% ipython --no-banner

In [1]: import numpy as np

In [2]: from numpy import linalg as LA

In [3]: np.set_printoptions(precision=1, suppress=True, linewidth=140, sign=" ")

In [4]: rnd = lambda a: np.round(a, 1) + 0

In [5]: mat = np.load("sample16.npy")

In [6]: mat
Out[6]: 
array([[ 3, -3, -1,  1, -3],
       [-3,  3, -3, -1,  1],
       [ 1, -3,  3, -3, -1],
       [-1,  1, -3,  3, -3],
       [-3, -1,  1, -3,  3]])

In [7]: Q, Rm = LA.qr(mat)

In [8]: rnd(Q.T @ Q)
Out[8]: 
array([[ 1.,  0.,  0.,  0.,  0.],
       [ 0.,  1.,  0.,  0.,  0.],
       [ 0.,  0.,  1.,  0.,  0.],
       [ 0.,  0.,  0.,  1.,  0.],
       [ 0.,  0.,  0.,  0.,  1.]])

In [9]: rnd(np.abs(np.diag(Rm)))
Out[9]: array([ 5.4,  4.1,  4. ,  2.5,  2.4])

In [10]: np.allclose(Rm.T @ Rm, mat.T @ mat)
Out[10]: True

In [11]: rnd(Q @ Rm)
Out[11]: 
array([[ 3., -3., -1.,  1., -3.],
       [-3.,  3., -3., -1.,  1.],
       [ 1., -3.,  3., -3., -1.],
       [-1.,  1., -3.,  3., -3.],
       [-3., -1.,  1., -3.,  3.]])

In [12]: rnd(Rm)
Out[12]: 
array([[-5.4,  3.5, -1.7, -1.7,  3.5],
       [ 0. , -4.1,  3.2, -3.7,  0.8],
       [ 0. ,  0. , -4. ,  2.5, -3.1],
       [ 0. ,  0. ,  0. , -2.5,  0.9],
       [ 0. ,  0. ,  0. ,  0. , -2.4]])

In [13]: rnd(np.sort(np.abs(np.fft.fft(mat[0])))), rnd(np.sort(LA.svd(mat, compute_uv=False)))
Out[13]: (array([ 1.6,  1.6,  3. ,  8.1,  8.1]), array([ 1.6,  1.6,  3. ,  8.1,  8.1]))

In [14]: mat @ np.ones(5)
Out[14]: array([-3., -3., -3., -3., -3.])

In [15]: W0 = np.load("data.npy")

In [16]: W0
Out[16]: 
array([[ 1. ,  0. ,  0. ,  0. ,  0. ],
       [ 0. ,  0.6,  0. , -0.8,  0. ],
       [ 0. ,  0. ,  1. ,  0. ,  0. ],
       [ 0. ,  0.8,  0. ,  0.6,  0. ],
       [ 0. ,  0. ,  0. ,  0. ,  1. ]])

In [17]: other = W0 / np.sqrt((W0 ** 2).mean(axis=1, keepdims=True))

In [18]: rnd(LA.norm(other, axis=1))
Out[18]: array([ 2.2,  2.2,  2.2,  2.2,  2.2])

In [19]: LA.matrix_rank(W0 - W0.mean(axis=1, keepdims=True))
Out[19]: np.int64(4)

In [20]: rnd(other[2])
Out[20]: array([ 0. ,  0. ,  2.2,  0. ,  0. ])

In [21]: f = np.array([-5, -7, 3, 5, -8])

In [22]: other = W0 + np.outer(f, np.eye(5)[2])

In [23]: LA.matrix_rank(LA.inv(other) - LA.inv(W0), tol=1e-8)
Out[23]: np.int64(1)

In [24]: rnd(LA.det(other) / LA.det(W0)), rnd(1 + LA.solve(W0, f)[2])
Out[24]: (np.float64(4.0), np.float64(4.0))

In [25]: rng = np.random.default_rng(84)

In [26]: labels = rng.permutation(5)

In [27]: labels
Out[27]: array([ 0,  3,  2,  4,  1])

In [28]: other = W0[labels][:, labels]

In [29]: np.trace(other)
Out[29]: np.float64(4.2)

In [30]: M = np.loadtxt("arr.csv", delimiter=",")

In [31]: M
Out[31]: 
array([[  0.9,  -0.7,   1.4,  -1. ],
       [  1.1,   0.3,   0.1,  -2.5],
       [  0.7,   2. ,  -0.9,  -0.8],
       [  0. ,  -1.4,  -1.5,   0.5],
       [  0.7,   0.4,   0.4,   0.3],
       [ -1.5,   0.8,   1. ,   1.3],
       [  2.6,   1.1,   0.2,   0. ],
       [ -1.5,   1. , -13.5,   3.5],
       [ -0.2,  -0.7,  -1.3,   3.4],
       [ -0.3,   0.9,  -2.1,   0.8],
       [ -0.8,   0.5,   0.7,  -2.2],
       [  1.4,   1. ,   0.1,  -0.1],
       [ -0.1,   0.1,   0.1,   0.8],
       [  0.7,   2.4,   0.3,   1.1],
       [ -0.3,  -0.4,  -2. ,  -0.8],
       [ -0.3,  -0.1,  -0.5,   0.9],
       [  1.5,  -0.5,  -1.4,   1.3],
       [  1.4,  -0.5,   0.4,   0.5],
       [  0. ,   1. ,  -1.1,   0.3],
       [ -0.4,  -2.1,  -1.7,  -0.5],
       [ -1.4,   2.5,  -0.6,  -1.1],
       [  1.2,   1.9,  -1.3,  -0.8],
       [  0. ,  -0.9,   0.4,  -0.6],
       [  1.4,  -1.1,   1.1,  -0.4],
       [  0.6,   0.2,   0. ,   0.4],
       [ -0.1,   1.4,  -0.8,   1.3],
       [ -1. ,   1.3,   0.3,   0.4]])

In [32]: cov = np.cov(M, rowvar=False)

In [33]: rnd(np.corrcoef(M.T))
Out[33]: 
array([[ 1. , -0.1,  0.4, -0.2],
       [-0.1,  1. , -0.1,  0. ],
       [ 0.4, -0.1,  1. , -0.5],
       [-0.2,  0. , -0.5,  1. ]])

In [34]: rnd(cov)
Out[34]: 
array([[ 1. , -0.1,  1. , -0.3],
       [-0.1,  1.4, -0.3,  0. ],
       [ 1. , -0.3,  7.4, -1.9],
       [-0.3,  0. , -1.9,  1.8]])

In [35]: cov.shape
Out[35]: (4, 4)

In [36]: rnd(np.polyfit(M[:, 2], M[:, 0], 1))
Out[36]: array([ 0.1,  0.3])

In [37]: Xs = M - M.mean(axis=0)

In [38]: V = LA.svd(Xs)[2][:1]

In [39]: other = Xs - Xs @ V.T @ V

In [40]: rnd(np.cov(Xs @ V.T, rowvar=False))
Out[40]: np.float64(8.1)

In [41]: rnd(np.diag(V.T @ V))
Out[41]: array([ 0. ,  0. ,  0.9,  0.1])

In [42]: rnd(other.std(axis=0))
Out[42]: array([ 0.9,  1.1,  0.4,  1. ])

In [43]: rnd((Xs @ V.T).std(axis=0))
Out[43]: array([ 2.8])

In [44]: LA.norm(other, axis=1).round(6).argmax()
Out[44]: np.int64(8)

In [45]: other = mat[0, 0] * mat[1:] - np.outer(mat[1:, 0], mat[0])

In [46]: other
Out[46]: 
array([[  0,   0, -12,   0,  -6],
       [  0,  -6,  10, -10,   0],
       [  0,   0, -10,  10, -12],
       [  0, -12,   0,  -6,   0]])

In [47]: rnd(mat[:, 0] / mat[0, 0])
Out[47]: array([ 1. , -1. ,  0.3, -0.3, -1. ])

In [48]: LA.matrix_rank(other), LA.matrix_rank(mat)
Out[48]: (np.int64(4), np.int64(5))

In [49]: dist = LA.norm(M[:, None] - M[None], axis=-1)

In [50]: rnd(LA.norm(M - M.mean(axis=0), axis=1))
Out[50]: 
array([  2.8,   3. ,   2. ,   1.9,   1.3,   2.8,   2.7,  13.2,   3.4,   1.6,   3. ,   1.6,   1.2,   2.5,   1.8,   1. ,   2. ,   1.9,   0.7,
         2.8,   3. ,   2.1,   2. ,   2.8,   0.9,   1.5,   1.9])

In [51]: rnd(dist[2])
Out[51]: 
array([  3.6,   2.6,   0. ,   3.8,   2.3,   3.8,   2.5,  13.5,   5.1,   2.5,   3. ,   1.7,   2.8,   2.3,   2.8,   2.9,   3.4,   3.2,   1.7,
         4.3,   2.2,   0.6,   3.3,   3.8,   2.3,   2.3,   2.5])

In [52]: LA.matrix_rank(dist ** 2)
Out[52]: np.int64(6)

In [53]: np.flatnonzero(dist[2] < dist.mean() / 2)
Out[53]: array([  2,  11,  18,  21])

In [54]: U, s, VT = LA.svd(M, full_matrices=False)

In [55]: (s > 1e-8).sum()
Out[55]: np.int64(4)

In [56]: rnd(np.sqrt((s ** 2).sum())), rnd(LA.norm(M))
Out[56]: (np.float64(18.1), np.float64(18.1))

In [57]: np.abs(U[:, 0]).round(6).argmax()
Out[57]: np.int64(7)

In [58]: np.allclose(U * s @ VT, M)
Out[58]: True

In [59]: other = np.array([[2, -2, 2], [-2, -2, 1], [-1, -2, 2]])

In [60]: data = np.tril(other)

In [61]: data
Out[61]: 
array([[ 2,  0,  0],
       [-2, -2,  0],
       [-1, -2,  2]])

In [62]: vec = np.array([2, 1, -3])

In [63]: np.sign((data @ vec).round(6))
Out[63]: array([ 1, -1, -1])

In [64]: data @ np.ones(3)
Out[64]: array([ 2., -4., -1.])

In [65]: data @ vec
Out[65]: array([  4,  -6, -10])

In [66]: data @ np.eye(3)[2]
Out[66]: array([ 0.,  0.,  2.])

In [67]: LA.norm(data @ vec) <= LA.norm(data, 2) * LA.norm(vec) + 1e-9
Out[67]: np.True_

In [68]: (data * vec).sum(axis=1)
Out[68]: array([  4,  -6, -10])

In [69]: other = data / LA.norm(data, axis=1, keepdims=True)

In [70]: cov = other @ other.T

In [71]: rnd(cov[2])
Out[71]: array([-0.3,  0.7,  1. ])

In [72]: rnd(np.degrees(np.arccos(np.clip(cov[2, 0], -1, 1))))
Out[72]: np.float64(109.5)

In [73]: np.argwhere(np.triu(np.abs(cov) > 0.95, 1))
Out[73]: array([], shape=(0, 2), dtype=int64)

In [74]: labels = rng.permutation(3)

In [75]: labels
Out[75]: array([ 0,  2,  1])

In [76]: other = data[labels][:, labels]

In [77]: np.diag(other)
Out[77]: array([ 2,  2, -2])

In [78]: rnd(np.sort(np.abs(LA.eigvals(other))))
Out[78]: array([ 2.,  2.,  2.])

In [79]: other = np.array([[1, -2], [0, 2]])

In [80]: cent = np.kron(other, data)

In [81]: cent
Out[81]: 
array([[ 2,  0,  0, -4,  0,  0],
       [-2, -2,  0,  4,  4,  0],
       [-1, -2,  2,  2,  4, -4],
       [ 0,  0,  0,  4,  0,  0],
       [ 0,  0,  0, -4, -4,  0],
       [ 0,  0,  0, -2, -4,  4]])

In [82]: rnd(LA.norm(cent, 2)), rnd(LA.norm(other, 2) * LA.norm(data, 2))
Out[82]: (np.float64(11.7), np.float64(11.7))

In [83]: LA.matrix_rank(cent)
Out[83]: np.int64(6)

In [84]: P = np.triu(np.array([[1, 1, 7], [5, -2, 9], [-3, -4, -1]]), 1) + np.eye(3)

In [85]: other = P @ data @ LA.inv(P)

In [86]: other
Out[86]: 
array([[ -7.,  -9., 144.],
       [-11.,  -9., 176.],
       [ -1.,  -1.,  18.]])

In [87]: rnd(LA.det(other))
Out[87]: np.float64(-8.0)

In [88]: np.trace(other), np.trace(data)
Out[88]: (np.float64(2.0), np.int64(2))

In [89]: rnd(np.poly(other))
Out[89]: array([ 1., -2., -4.,  8.])

In [90]: P @ data - data @ P
Out[90]: 
array([[ -9., -18.,   0.],
       [ -9., -16.,  50.],
       [  0.,   1.,  25.]])

In [91]: A = np.array([[3.6, 0.1, -5.7, 5.2],
    ...:     [-1.3, -0.3, 2.5, -2.3],
    ...:     [-0.2, -0.1, -0.7, -0.3],
    ...:     [-3.1, -0.2, 4.7, -4.9],
    ...:     [-1.9, -0.1, 3.1, -3.5],
    ...:     [0.3, 0.0, -0.7, 1.1],
    ...:     [-1.5, 0.0, 1.1, -0.6],
    ...:     [-1.0, 0.0, 1.8, -1.2],
    ...:     [1.2, 0.5, -1.7, 1.6],
    ...:     [-1.6, -0.5, 2.7, -2.9],
    ...:     [-1.3, 0.1, 1.8, -2.3],
    ...:     [-2.1, 0.2, 3.2, -3.5],
    ...:     [-2.4, 0.0, 2.9, -3.0],
    ...:     [-1.7, 0.0, 2.3, -1.8],
    ...:     [3.0, -0.1, -3.9, 4.3]])

In [92]: labels = A[:, 2] > np.median(A[:, 2])

In [93]: f = A[labels].mean(axis=0) - A[~labels].mean(axis=0)

In [94]: ((A - A.mean(axis=0)) @ f > 0).astype(int)
Out[94]: array([ 0,  1,  0,  1,  1,  0,  1,  1,  0,  1,  1,  1,  1,  1,  0])

In [95]: (((A - A.mean(axis=0)) @ f > 0) == labels).mean()
Out[95]: np.float64(0.8)

In [96]: cent = A[[9, 11]].astype(float)

In [97]: for _ in range(6):
    ...:     labels = LA.norm(A[:, None] - cent, axis=-1).argmin(axis=1)
    ...:     cent = np.array([A[labels == j].mean(axis=0) for j in range(2)])
    ...: 

In [98]: labels
Out[98]: array([ 0,  1,  0,  1,  1,  0,  1,  1,  0,  1,  1,  1,  1,  1,  0])

In [99]: np.bincount(labels)
Out[99]: array([  5,  10])

In [100]: rnd(cent[1] - cent[0])
Out[100]: array([-3.4, -0.2,  5.2, -5. ])

In [101]: other = np.array([[1]])

In [102]: cent = np.array([[0, 8], [1, 4]])

In [103]: J = np.block([[other, np.array([[-2, 3]])], [np.zeros((2, 1)), cent]])

In [104]: J
Out[104]: 
array([[ 1., -2.,  3.],
       [ 0.,  0.,  8.],
       [ 0.,  1.,  4.]])

In [105]: evals, V = LA.eig(J)

In [106]: rnd(np.sort(LA.eigvals(J @ J)))
Out[106]: array([  1. ,   2.1,  29.9])

In [107]: J @ V[:, 0] - evals[0] * V[:, 0]
Out[107]: array([ 0.,  0.,  0.])

In [108]: rnd(np.sort(LA.eigvals(J.T)))
Out[108]: array([-1.5,  1. ,  5.5])

In [109]: Q = J.astype(float).copy()

In [110]: for j in range(3):
     ...:     Q[:, j] -= Q[:, :j] @ (Q[:, :j].T @ Q[:, j])
     ...:     Q[:, j] /= LA.norm(Q[:, j])
     ...: 

In [111]: Q.T @ J
Out[111]: 
array([[ 1., -2.,  3.],
       [ 0.,  1.,  4.],
       [ 0.,  0.,  8.]])

In [112]: Q.T @ Q
Out[112]: 
array([[ 1.,  0.,  0.],
       [ 0.,  1.,  0.],
       [ 0.,  0.,  1.]])

In [113]: other = J + rng.integers(-2, 3, (3, 2)) @ rng.integers(-2, 3, (2, 3))

In [114]: other
Out[114]: 
array([[ 4., -6.,  6.],
       [-1.,  2.,  7.],
       [-5.,  7., -1.]])

In [115]: other - J
Out[115]: 
array([[ 3., -4.,  3.],
       [-1.,  2., -1.],
       [-5.,  6., -5.]])

In [116]: rnd(LA.svd(other - J, compute_uv=False))
Out[116]: array([ 11.2,   0.6,   0. ])

In [117]: th = np.radians(90)

In [118]: Rm = np.eye(5)

In [119]: Rm[1, 1] = Rm[2, 2] = np.cos(th)

In [120]: Rm[1, 2], Rm[2, 1] = -np.sin(th), np.sin(th)

In [121]: rnd(Rm)
Out[121]: 
array([[ 1.,  0.,  0.,  0.,  0.],
       [ 0.,  0., -1.,  0.,  0.],
       [ 0.,  1.,  0.,  0.,  0.],
       [ 0.,  0.,  0.,  1.,  0.],
       [ 0.,  0.,  0.,  0.,  1.]])

In [122]: other = mat @ Rm.T

In [123]: rnd(LA.svd(mat, compute_uv=False)), rnd(LA.svd(other, compute_uv=False))
Out[123]: (array([ 8.1,  8.1,  3. ,  1.6,  1.6]), array([ 8.1,  8.1,  3. ,  1.6,  1.6]))

In [124]: np.allclose(LA.norm(mat, axis=1), LA.norm(other, axis=1))
Out[124]: True

In [125]: rnd(other)
Out[125]: 
array([[ 3.,  1., -3.,  1., -3.],
       [-3.,  3.,  3., -1.,  1.],
       [ 1., -3., -3., -3., -1.],
       [-1.,  3.,  1.,  3., -3.],
       [-3., -1., -1., -3.,  3.]])
